$ python -q
>>> import numpy as np
>>> np.set_printoptions(precision=1, suppress=True, linewidth=160)
>>> data = np.load("layer16.npy")
>>> data.round(1) + 0
array([[-0.2,  0.6,  0.2,  0. ,  0. ],
       [ 0.3, -0.2,  0.3, -0.6,  0.5],
       [-0.3, -0.7, -0.3,  0.1, -0.1],
       [ 0.8,  0.1, -0.5,  0.1, -0.1],
       [ 0. ,  0. ,  0.1, -0.6, -0.8],
       [-0.3,  0.3, -0.7, -0.5,  0.3]])
>>> x = np.array([-4, 1, -4, 4, 1])
>>> target = data @ x
>>> target
array([ 0.8, -5. ,  1.8, -0.8, -3.5,  2.9])
>>> np.round(np.linalg.pinv(data) @ data, 1) + 0
array([[1., 0., 0., 0., 0.],
       [0., 1., 0., 0., 0.],
       [0., 0., 1., 0., 0.],
       [0., 0., 0., 1., 0.],
       [0., 0., 0., 0., 1.]])
>>> rng = np.random.default_rng(44)
>>> target = target + 0.3 * rng.normal(size=6)
>>> target
array([ 1.2, -5. ,  1.9, -0.5, -3.2,  3.1])
>>> b, *_ = np.linalg.lstsq(data, target)
>>> np.round(data.T @ (target - data @ b), 1) + 0
array([0., 0., 0., 0., 0.])
>>> b
array([-3.9,  1.3, -4.2,  3.8,  0.8])
>>> np.round(np.linalg.norm(target - data @ b), 1)
np.float64(0.4)
>>> [round(float(np.linalg.norm(np.linalg.solve(data.T @ data + lam * np.eye(5), data.T @ target))), 2) for lam in (0, 1, 10, 100)]
[7.05, 3.52, 0.64, 0.07]
>>> O, vecs = np.linalg.qr(data[:, :1])[0], np.linalg.qr(data[:, 1:])[0]
>>> sv = np.linalg.svd(O.T @ vecs, compute_uv=False)
>>> round(np.linalg.norm(O @ O.T - vecs @ vecs.T, 2), 1)
np.float64(1.0)
>>> w1 = np.array([[0, 2, -1, 0, 2, 0],
...     [-2, -3, -3, 2, -2, 0],
...     [2, 0, 2, -3, 1, 1],
...     [3, -1, 0, 0, -3, -2],
...     [3, 1, -3, 0, 1, 0]])
>>> b = np.array([1, 1, 1, 2, 2, 0])
>>> H = np.maximum(data @ w1 + b, 0)
>>> H
array([[0.3, 0. , 0. , 2.7, 0.4, 0.1],
       [1.7, 3.5, 0.4, 0.6, 5.9, 1.6],
       [1.8, 2.3, 3. , 1.5, 2.2, 0. ],
       [0. , 2. , 0. , 3.7, 2.4, 0. ],
       [0. , 0.8, 3.6, 1.8, 3. , 1.3],
       [0. , 0.3, 0. , 4.7, 1.7, 0.2]])
>>> np.linalg.matrix_rank(H)
np.int64(6)
>>> W2 = np.array([[1, -3, 3],
...     [-3, -4, -4],
...     [1, 4, 0],
...     [1, -5, 4],
...     [2, 2, 5],
...     [4, 2, -3]])
>>> w1 @ W2
array([[ -3,  -8,   2],
       [  2,  -8,   4],
       [  7,  21,  -4],
       [ -8, -15,   4],
       [ -1, -23,  10]])
>>> H @ W2
array([[  4.1, -13.1,  12.9],
       [ 10.6,  -5. ,  18. ],
       [  3.7,  -5.9,  13.1],
       [  2.6, -21.7,  18.9],
       [ 14.1,  11. ,  15.3],
       [  8.2, -20.7,  25.8]])
>>> out = np.c_[data[:, :4] @ np.array([[-7, 4, -3, -5], [7, -3, -4, 7], [-5, -3, -4, 1], [-6, 0, 4, 6]]), np.array([-1, 0, 1, 3, 0, 0])]
>>> out.round(1) + 0
array([[ 4.6, -3.4, -2.6,  6. , -1. ],
       [-1.6,  1. , -4.1, -6.7,  0. ],
       [-1.9,  1.8,  5. , -3.1,  1. ],
       [-3. ,  4.3, -0.6, -2.9,  3. ],
       [ 3.1, -0.2, -2.7, -3.4,  0. ],
       [10.6,  0. ,  1. ,  0. ,  0. ]])
>>> np.linalg.matrix_rank(out)
np.int64(5)
>>> np.linalg.norm(np.linalg.qr(data)[0].T @ out, axis=0) ** 2 / ((out ** 2).sum(axis=0) + 1e-12)
array([1., 1., 1., 1., 1.])
